$ ipython --no-banner

In [1]: import numpy as np

In [2]: np.set_printoptions(precision=1, suppress=True, linewidth=120, floatmode="fixed")

In [3]: rng = np.random.default_rng(346)

In [4]: data = np.eye(11, dtype=int)[rng.permutation(11)] * np.array([1, 3, 1, -1, 1, 3, 1, -2, 3, 2, -3])

In [5]: data
Out[5]: 
array([[ 0,  0,  0,  0,  0,  0,  0,  0,  0,  2,  0],
       [ 0,  0,  1,  0,  0,  0,  0,  0,  0,  0,  0],
       [ 0,  0,  0,  0,  0,  0,  0,  0,  3,  0,  0],
       [ 0,  0,  0,  0,  0,  3,  0,  0,  0,  0,  0],
       [ 0,  0,  0,  0,  0,  0,  1,  0,  0,  0,  0],
       [ 0,  0,  0,  0,  0,  0,  0, -2,  0,  0,  0],
       [ 0,  0,  0,  0,  1,  0,  0,  0,  0,  0,  0],
       [ 0,  0,  0, -1,  0,  0,  0,  0,  0,  0,  0],
       [ 0,  3,  0,  0,  0,  0,  0,  0,  0,  0,  0],
       [ 0,  0,  0,  0,  0,  0,  0,  0,  0,  0, -3],
       [ 1,  0,  0,  0,  0,  0,  0,  0,  0,  0,  0]])

In [6]: # splits into 4 blocks

In [7]: np.allclose(data @ data.T, data.T @ data)
Out[7]: False

In [8]: np.linalg.determinant(data)
---------------------------------------------------------------------------
AttributeError                            Traceback (most recent call last)
Cell In[8], line 1
----> 1 np.linalg.determinant(data)

AttributeError: module 'numpy.linalg' has no attribute 'determinant'

In [9]: data @ data
Out[9]: 
array([[ 0,  0,  0,  0,  0,  0,  0,  0,  0,  0, -6],
       [ 0,  0,  0,  0,  0,  0,  0,  0,  3,  0,  0],
       [ 0,  9,  0,  0,  0,  0,  0,  0,  0,  0,  0],
       [ 0,  0,  0,  0,  0,  0,  0, -6,  0,  0,  0],
       [ 0,  0,  0,  0,  1,  0,  0,  0,  0,  0,  0],
       [ 0,  0,  0,  2,  0,  0,  0,  0,  0,  0,  0],
       [ 0,  0,  0,  0,  0,  0,  1,  0,  0,  0,  0],
       [ 0,  0,  0,  0,  0, -3,  0,  0,  0,  0,  0],
       [ 0,  0,  3,  0,  0,  0,  0,  0,  0,  0,  0],
       [-3,  0,  0,  0,  0,  0,  0,  0,  0,  0,  0],
       [ 0,  0,  0,  0,  0,  0,  0,  0,  0,  2,  0]])

In [10]: np.sort(np.abs(np.linalg.eigvals(data)))
Out[10]: array([1.0, 1.0, 1.8, 1.8, 1.8, 1.8, 1.8, 1.8, 2.1, 2.1, 2.1])

In [11]: m1 = np.load("run15.npy")

In [12]: m1
Out[12]: 
array([[11,  4,  9,  9,  6,  3, 10,  8,  3, 11],
       [ 7,  0,  5,  5,  2, -1,  6,  4, -1,  7],
       [ 9,  2,  7,  7,  4,  1,  8,  6,  1,  9],
       [11,  4,  9,  9,  6,  3, 10,  8,  3, 11],
       [ 7,  0,  5,  5,  2, -1,  6,  4, -1,  7],
       [ 9,  2,  7,  7,  4,  1,  8,  6,  1,  9],
       [ 9,  2,  7,  7,  4,  1,  8,  6,  1,  9],
       [ 9,  2,  7,  7,  4,  1,  8,  6,  1,  9],
       [11,  4,  9,  9,  6,  3, 10,  8,  3, 11],
       [ 9,  2,  7,  7,  4,  1,  8,  6,  1,  9],
       [10,  3,  8,  8,  5,  2,  9,  7,  2, 10],
       [10,  3,  8,  8,  5,  2,  9,  7,  2, 10]])

In [13]: np.round(m1 @ np.linalg.pinv(m1) @ m1, 1) + 0
Out[13]: 
array([[11.0,  4.0,  9.0,  9.0,  6.0,  3.0, 10.0,  8.0,  3.0, 11.0],
       [ 7.0,  0.0,  5.0,  5.0,  2.0, -1.0,  6.0,  4.0, -1.0,  7.0],
       [ 9.0,  2.0,  7.0,  7.0,  4.0,  1.0,  8.0,  6.0,  1.0,  9.0],
       [11.0,  4.0,  9.0,  9.0,  6.0,  3.0, 10.0,  8.0,  3.0, 11.0],
       [ 7.0,  0.0,  5.0,  5.0,  2.0, -1.0,  6.0,  4.0, -1.0,  7.0],
       [ 9.0,  2.0,  7.0,  7.0,  4.0,  1.0,  8.0,  6.0,  1.0,  9.0],
       [ 9.0,  2.0,  7.0,  7.0,  4.0,  1.0,  8.0,  6.0,  1.0,  9.0],
       [ 9.0,  2.0,  7.0,  7.0,  4.0,  1.0,  8.0,  6.0,  1.0,  9.0],
       [11.0,  4.0,  9.0,  9.0,  6.0,  3.0, 10.0,  8.0,  3.0, 11.0],
       [ 9.0,  2.0,  7.0,  7.0,  4.0,  1.0,  8.0,  6.0,  1.0,  9.0],
       [10.0,  3.0,  8.0,  8.0,  5.0,  2.0,  9.0,  7.0,  2.0, 10.0],
       [10.0,  3.0,  8.0,  8.0,  5.0,  2.0,  9.0,  7.0,  2.0, 10.0]])

In [14]: np.unique(m1.round(6), axis=0).shape
Out[14]: (4, 10)

In [15]: np.round(np.trace(np.linalg.pinv(m1) @ m1), 1)
Out[15]: np.float64(2.0)

In [16]: np.abs(np.diag(np.linalg.qr(m1)[1])) > 1e-9
Out[16]: array([ True,  True, False, False, False, False, False, False, False, False])

In [17]: x = np.array([0, 0, 1, 0, 1, 2, 0, 3, 0, 1])

In [18]: print(m1 @ np.eye(10)[4])
[6.0 2.0 4.0 6.0 2.0 4.0 4.0 4.0 6.0 4.0 5.0 5.0]

In [19]: print(np.linalg.norm(m1 @ x) <= np.linalg.norm(m1, 2) * np.linalg.norm(x) + 1e-9)
True

In [20]: m1 @ np.ones(10)
Out[20]: array([74.0, 34.0, 54.0, 74.0, 34.0, 54.0, 54.0, 54.0, 74.0, 54.0, 64.0, 64.0])

In [21]: m1 * x
Out[21]: 
array([[ 0,  0,  9,  0,  6,  6,  0, 24,  0, 11],
       [ 0,  0,  5,  0,  2, -2,  0, 12,  0,  7],
       [ 0,  0,  7,  0,  4,  2,  0, 18,  0,  9],
       [ 0,  0,  9,  0,  6,  6,  0, 24,  0, 11],
       [ 0,  0,  5,  0,  2, -2,  0, 12,  0,  7],
       [ 0,  0,  7,  0,  4,  2,  0, 18,  0,  9],
       [ 0,  0,  7,  0,  4,  2,  0, 18,  0,  9],
       [ 0,  0,  7,  0,  4,  2,  0, 18,  0,  9],
       [ 0,  0,  9,  0,  6,  6,  0, 24,  0, 11],
       [ 0,  0,  7,  0,  4,  2,  0, 18,  0,  9],
       [ 0,  0,  8,  0,  5,  4,  0, 21,  0, 10],
       [ 0,  0,  8,  0,  5,  4,  0, 21,  0, 10]])

In [22]: np.sign((m1 @ x).round(6))
Out[22]: array([1, 1, 1, 1, 1, 1, 1, 1, 1, 1, 1, 1])

In [23]: (m1 @ x).argmax()
Out[23]: np.int64(0)

In [24]: r = np.linalg.matrix_rank(m1)

In [25]: r
Out[25]: np.int64(2)

In [26]: null = np.linalg.svd(m1)[2][r:].T

In [27]: print(np.linalg.matrix_rank(m1.T @ m1), np.linalg.matrix_rank(m1 @ m1.T))
2 2

In [28]: [int(np.linalg.matrix_rank(m1[:i])) for i in range(1, len(m1) + 1)]
Out[28]: [1, 2, 2, 2, 2, 2, 2, 2, 2, 2, 2, 2]

In [29]: np.allclose(m1 @ null, 0)
Out[29]: True

In [30]: [int(np.linalg.matrix_rank(np.delete(m1, i, axis=0))) for i in range(12)]
Out[30]: [2, 2, 2, 2, 2, 2, 2, 2, 2, 2, 2, 2]

In [31]: null.shape
Out[31]: (10, 8)
